$ python -q
>>> import numpy as np
>>> from numpy import linalg as LA
>>> np.set_printoptions(precision=2, suppress=True, linewidth=200)
>>> def rd(a):
...     return np.round(a, 2) + 0
... 
>>> A = np.load("a.npy")
>>> A
array([[-0.1, -0.6,  1.4, -0.9,  0.2, -0.5,  1.2,  1.4],
       [ 0.1, -1.8, -1.5, -1.2, -1.3,  0. ,  1.4,  0.6],
       [-0.4,  0.4,  1.1, -0.3,  0.6, -0.6,  1.3,  1.8],
       [-0.8,  1.8,  0.3,  1.1,  1.3,  0.4,  2. , -1.6],
       [-0.8,  0.8, -0.8, -0.1, -0.8,  1.1, -0.3,  0.2],
       [ 0.9, -1.2, -2.1,  0.3,  1.1,  2.2, -2.6, -0.5],
       [-7.5,  0. ,  2. ,  4. , -1.5, -4.5, -2.5, -5.5],
       [ 0.4, -0.1, -0.9, -0.7,  1.1,  0.3,  1.1, -0.1],
       [-0.9, -0.6, -0.6,  0. ,  0.3,  0.5,  0.5,  1.4],
       [ 0.4, -1.2,  0.9,  1.4, -1.8,  1.8, -1.2, -0.1],
       [-0.9, -1.4, -0.3, -1.3,  0.4, -0.5, -0.4,  0.5],
       [ 0.3, -2.4,  0.3,  0.4,  1.9,  0.6,  1.2,  0.7],
       [-0.7,  0. ,  1.5,  1. ,  0.6,  0.4, -1.4, -1.4],
       [ 0.2,  0.7,  0.6, -1.7, -0.1, -1.5, -1.6, -0.9],
       [-0.7, -1.4,  1.8,  0.2, -0.7,  0. ,  0.2,  0.1],
       [-3. , -0.6, -0.4,  1.3,  1. , -0.1, -1.8,  2.2],
       [ 1.1, -0.1,  0.2, -0.2,  0.6, -0.8, -0.8, -0.1],
       [-0.4, -1. , -0.9,  0.2, -0.6,  0.5,  0.2, -0.4],
       [-0.5,  0.4, -2.1,  0.2,  0.7, -0.2, -0.6,  0.4],
       [ 0.2, -0.9, -1. ,  1.5,  1.1, -1.7,  0. ,  0.3],
       [-2.2, -1.9, -1.4,  0.7, -1.7, -1. , -0.1, -0.3],
       [ 0.4,  0.9,  1.1,  0. , -0.1, -0.5, -0.5,  0.2],
       [ 0. ,  0.3, -2.3,  0.5,  0.8, -0.8, -1. , -0.5]])
>>> vec = np.array([0, -5, -4, -4, 4, -4, 1, -1])
>>> target = A @ vec
>>> rd(LA.solve(A.T @ A, A.T @ target))
array([ 0., -5., -4., -4.,  4., -4.,  1., -1.])
>>> rng = np.random.default_rng(209)
>>> target = target + 0.3 * rng.normal(size=23)
>>> rd(target)
array([  3.51,  15.29,  -1.35,  -7.44,  -8.53,   6.02,  -9.02,  10.92,   3.87, -18.96,  15.6 ,  15.25,  -8.84,   6.02,  -3.61,  -0.54,   5.56,   3.46,   8.35,  13.46,   9.7 ,  -7.9 ,  11.03])
>>> coef, *_ = LA.lstsq(A, target)
>>> rd(coef)
array([ 0.08, -4.98, -3.91, -3.96,  3.98, -4.07,  1.03, -1.01])
>>> rd(LA.norm(target - A @ coef))
np.float64(1.3)
>>> coef.round()
array([ 0., -5., -4., -4.,  4., -4.,  1., -1.])
>>> M = np.load("out13.npy")
>>> M
array([[ 295, -158,  110, -125, -103,  -12,  134],
       [-158,  420,    0,   56,  277,  141, -147],
       [ 110,    0,  209,  -98, -138,  -90,   40],
       [-125,   56,  -98,  257,  119,   75, -180],
       [-103,  277, -138,  119,  463,  188,  -97],
       [ -12,  141,  -90,   75,  188,  259, -123],
       [ 134, -147,   40, -180,  -97, -123,  271]])
>>> lab = rng.permutation(7)
>>> lab
array([1, 3, 5, 6, 4, 2, 0])
>>> Y = M[lab][:, lab]
>>> np.trace(Y)
np.int64(2174)
>>> Y
array([[ 420,   56,  141, -147,  277,    0, -158],
       [  56,  257,   75, -180,  119,  -98, -125],
       [ 141,   75,  259, -123,  188,  -90,  -12],
       [-147, -180, -123,  271,  -97,   40,  134],
       [ 277,  119,  188,  -97,  463, -138, -103],
       [   0,  -98,  -90,   40, -138,  209,  110],
       [-158, -125,  -12,  134, -103,  110,  295]])
>>> np.diag(Y)
array([420, 257, 259, 271, 463, 209, 295])
>>> u, g = M[3], M[1]
>>> u @ g
np.int64(127660)
>>> pr = (u @ g) / (u @ u) * u
>>> rd(pr)
array([-108.85,   48.77,  -85.34,  223.8 ,  103.63,   65.31, -156.74])
>>> rd(LA.norm(u + g) ** 2 + LA.norm(u - g) ** 2)
np.float64(938638.0)
>>> np.outer(u, g)
array([[ 19750, -52500,      0,  -7000, -34625, -17625,  18375],
       [ -8848,  23520,      0,   3136,  15512,   7896,  -8232],
       [ 15484, -41160,      0,  -5488, -27146, -13818,  14406],
       [-40606, 107940,      0,  14392,  71189,  36237, -37779],
       [-18802,  49980,      0,   6664,  32963,  16779, -17493],
       [-11850,  31500,      0,   4200,  20775,  10575, -11025],
       [ 28440, -75600,      0, -10080, -49860, -25380,  26460]])
>>> rd((g - pr) @ u)
np.float64(0.0)
>>> w, vecs = LA.eigh(M)
>>> vec = np.array([7, 7, -4, -7, -8, -6, 9])
>>> rd(LA.eigvalsh(M[1:, 1:]))
array([ 43.25,  77.02, 154.52, 279.42, 348.32, 976.46])
>>> np.abs(M).sum(axis=1).max(), rd(np.abs(w).max())
(np.int64(1385), np.float64(1061.24))
>>> rd(vecs * np.maximum(w, 0) @ vecs.T)
array([[ 295., -158.,  110., -125., -103.,  -12.,  134.],
       [-158.,  420.,    0.,   56.,  277.,  141., -147.],
       [ 110.,    0.,  209.,  -98., -138.,  -90.,   40.],
       [-125.,   56.,  -98.,  257.,  119.,   75., -180.],
       [-103.,  277., -138.,  119.,  463.,  188.,  -97.],
       [ -12.,  141.,  -90.,   75.,  188.,  259., -123.],
       [ 134., -147.,   40., -180.,  -97., -123.,  271.]])
>>> rd(vecs * np.abs(w) @ vecs.T)
array([[ 295., -158.,  110., -125., -103.,  -12.,  134.],
       [-158.,  420.,    0.,   56.,  277.,  141., -147.],
       [ 110.,    0.,  209.,  -98., -138.,  -90.,   40.],
       [-125.,   56.,  -98.,  257.,  119.,   75., -180.],
       [-103.,  277., -138.,  119.,  463.,  188.,  -97.],
       [ -12.,  141.,  -90.,   75.,  188.,  259., -123.],
       [ 134., -147.,   40., -180.,  -97., -123.,  271.]])
>>> vec @ M @ vec
np.int64(131123)
>>> Y = np.array([[1, 1], [1, -1]])
>>> mat = np.kron(Y, np.kron(Y, Y))[rng.permutation(8)][:12]
>>> mat
array([[ 1,  1,  1,  1,  1,  1,  1,  1],
       [ 1, -1,  1, -1, -1,  1, -1,  1],
       [ 1, -1,  1, -1,  1, -1,  1, -1],
       [ 1,  1,  1,  1, -1, -1, -1, -1],
       [ 1,  1, -1, -1,  1,  1, -1, -1],
       [ 1, -1, -1,  1,  1, -1, -1,  1],
       [ 1, -1, -1,  1, -1,  1,  1, -1],
       [ 1,  1, -1, -1, -1, -1,  1,  1]])
>>> u = np.array([0, 1, -1])
>>> np.correlate(M[2], M[3], "full")
array([-19800,   8250, -24530,  61585,  31581,  54061, -89790, -21868, -36459,  23622,   8290,  13490,  -5000])
>>> np.polyval(u, M[2])
array([ 109,   -1,  208,  -99, -139,  -91,   39])
>>> theta = np.radians(36)
>>> Rm = np.eye(8)
>>> Rm[2, 2] = Rm[3, 3] = np.cos(theta)
>>> Rm[2, 3], Rm[3, 2] = -np.sin(theta), np.sin(theta)
>>> rd(Rm)
array([[ 1.  ,  0.  ,  0.  ,  0.  ,  0.  ,  0.  ,  0.  ,  0.  ],
       [ 0.  ,  1.  ,  0.  ,  0.  ,  0.  ,  0.  ,  0.  ,  0.  ],
       [ 0.  ,  0.  ,  0.81, -0.59,  0.  ,  0.  ,  0.  ,  0.  ],
       [ 0.  ,  0.  ,  0.59,  0.81,  0.  ,  0.  ,  0.  ,  0.  ],
       [ 0.  ,  0.  ,  0.  ,  0.  ,  1.  ,  0.  ,  0.  ,  0.  ],
       [ 0.  ,  0.  ,  0.  ,  0.  ,  0.  ,  1.  ,  0.  ,  0.  ],
       [ 0.  ,  0.  ,  0.  ,  0.  ,  0.  ,  0.  ,  1.  ,  0.  ],
       [ 0.  ,  0.  ,  0.  ,  0.  ,  0.  ,  0.  ,  0.  ,  1.  ]])
>>> Y = mat @ Rm.T
>>> rd(LA.svd(mat, compute_uv=False)), rd(LA.svd(Y, compute_uv=False))
(array([2.83, 2.83, 2.83, 2.83, 2.83, 2.83, 2.83, 2.83]), array([2.83, 2.83, 2.83, 2.83, 2.83, 2.83, 2.83, 2.83]))
>>> rd(np.abs(Y - mat).max(axis=0))
array([0.  , 0.  , 0.78, 0.78, 0.  , 0.  , 0.  , 0.  ])
>>> np.allclose(mat @ mat.T, Y @ Y.T)
True
>>> np.allclose(LA.norm(mat, axis=1), LA.norm(Y, axis=1))
True
>>> arr = np.load("layer2.npy")
>>> arr
array([[ 3,  3,  1, -1],
       [-2, -3, -1,  2],
       [ 0,  0,  0, -2],
       [-1, -3, -1,  2]])
>>> mat @ mat
array([[ 8,  0,  0,  0,  0,  0,  0,  0],
       [ 0,  0,  0,  0,  4, -4,  4,  4],
       [ 0,  0,  0,  0,  4,  4,  4, -4],
       [ 0,  0,  8,  0,  0,  0,  0,  0],
       [ 0,  0,  0,  0,  4,  4, -4,  4],
       [ 0,  8,  0,  0,  0,  0,  0,  0],
       [ 0,  0,  0,  8,  0,  0,  0,  0],
       [ 0,  0,  0,  0, -4,  4,  4,  4]])
>>> np.allclose(mat @ mat.T, mat.T @ mat)
True
>>> rd(np.sort(np.abs(LA.eigvals(mat))))
array([2.83, 2.83, 2.83, 2.83, 2.83, 2.83, 2.83, 2.83])
>>> rd(np.abs(LA.eigvals(mat)).max())
np.float64(2.83)
>>> (mat + mat.T) / 2
array([[ 1.,  1.,  1.,  1.,  1.,  1.,  1.,  1.],
       [ 1., -1.,  0.,  0.,  0.,  0., -1.,  1.],
       [ 1.,  0.,  1.,  0.,  0., -1.,  0., -1.],
       [ 1.,  0.,  0.,  1., -1.,  0.,  0., -1.],
       [ 1.,  0.,  0., -1.,  1.,  1., -1., -1.],
       [ 1.,  0., -1.,  0.,  1., -1.,  0.,  0.],
       [ 1., -1.,  0.,  0., -1.,  0.,  1.,  0.],
       [ 1.,  1., -1., -1., -1.,  0.,  0.,  1.]])
>>> (mat - mat.T) / 2
array([[ 0.,  0.,  0.,  0.,  0.,  0.,  0.,  0.],
       [ 0.,  0.,  1., -1., -1.,  1.,  0.,  0.],
       [ 0., -1.,  0., -1.,  1.,  0.,  1.,  0.],
       [ 0.,  1.,  1.,  0.,  0., -1., -1.,  0.],
       [ 0.,  1., -1.,  0.,  0.,  0.,  0.,  0.],
       [ 0., -1.,  0.,  1.,  0.,  0., -1.,  1.],
       [ 0.,  0., -1.,  1.,  0.,  1.,  0., -1.],
       [ 0.,  0.,  0.,  0.,  0., -1.,  1.,  0.]])
>>> np.trace(mat)
np.int64(4)
